$ python -q
>>> import numpy as np
>>> np.set_printoptions(precision=1, suppress=True, linewidth=120, legacy="1.25")
>>> A = np.array([[8, 4, 4, 8, 6],
...     [5, 1, 7, 2, 0],
...     [8, 6, 5, 6, 2],
...     [8, 7, 3, 9, 6],
...     [9, 8, 8, 6, 6]])
>>> A[1] = A[2]
>>> A
array([[8, 4, 4, 8, 6],
       [8, 6, 5, 6, 2],
       [8, 6, 5, 6, 2],
       [8, 7, 3, 9, 6],
       [9, 8, 8, 6, 6]])
>>> # rows 1 and 2 are equal
>>> Uu, s, vt = np.linalg.svd(A)
>>> s.round(1) + 0
array([31.7,  5. ,  3.3,  2. ,  0. ])
>>> A2 = Uu[:, :4] @ np.diag(s[:4]) @ vt[:4]
>>> np.round(np.linalg.norm(A - A2) / np.linalg.norm(A), 1)
0.0
>>> np.round(np.linalg.norm(A - A2, 2), 1), round(float(s[4]), 1)
(0.0, 0.0)
>>> np.linalg.matrix_rank(A, rtol=0.05)
4
>>> np.linalg.matrix_rank(A2)
4
>>> Uu, s, vt = np.linalg.svd(A, full_matrices=False)
>>> np.cumsum(s ** 2) / np.sum(s ** 2)
array([1., 1., 1., 1., 1.])
>>> np.round(Uu.T @ Uu, 1) + 0
array([[1., 0., 0., 0., 0.],
       [0., 1., 0., 0., 0.],
       [0., 0., 1., 0., 0.],
       [0., 0., 0., 1., 0.],
       [0., 0., 0., 0., 1.]])
>>> s.round(1) + 0
array([31.7,  5. ,  3.3,  2. ,  0. ])
>>> Uu.shape, s.shape, vt.shape
((5, 5), (5,), (5, 5))
>>> np.abs(vt[0])
array([0.6, 0.4, 0.4, 0.5, 0.3])
>>> rank = np.linalg.matrix_rank(A)
>>> rank
4
>>> null = np.linalg.svd(A)[2][rank:].T
>>> np.round(null @ null.T, 1) + 0
array([[ 0.4,  0. , -0.3, -0.4,  0.1],
       [ 0. ,  0. ,  0. ,  0. ,  0. ],
       [-0.3,  0. ,  0.2,  0.3, -0.1],
       [-0.4,  0. ,  0.3,  0.3, -0.1],
       [ 0.1,  0. , -0.1, -0.1,  0. ]])
>>> [int(np.linalg.matrix_rank(A[:i])) for i in range(1, len(A) + 1)]
[1, 2, 2, 3, 4]
>>> np.linalg.matrix_rank(A.T @ A), np.linalg.matrix_rank(A @ A.T)
(4, 4)
>>> np.round(A @ null, 1) + 0
array([[0.],
       [0.],
       [0.],
       [0.],
       [0.]])
>>> [int(np.linalg.matrix_rank(A[:, :j + 1])) for j in range(5)]
[1, 2, 3, 4, 4]
>>> [int(np.linalg.matrix_rank(np.delete(A, i, axis=0))) for i in range(5)]
[3, 4, 4, 3, 3]
>>> null.shape
(5, 1)
>>> np.allclose(A @ null, 0)
True
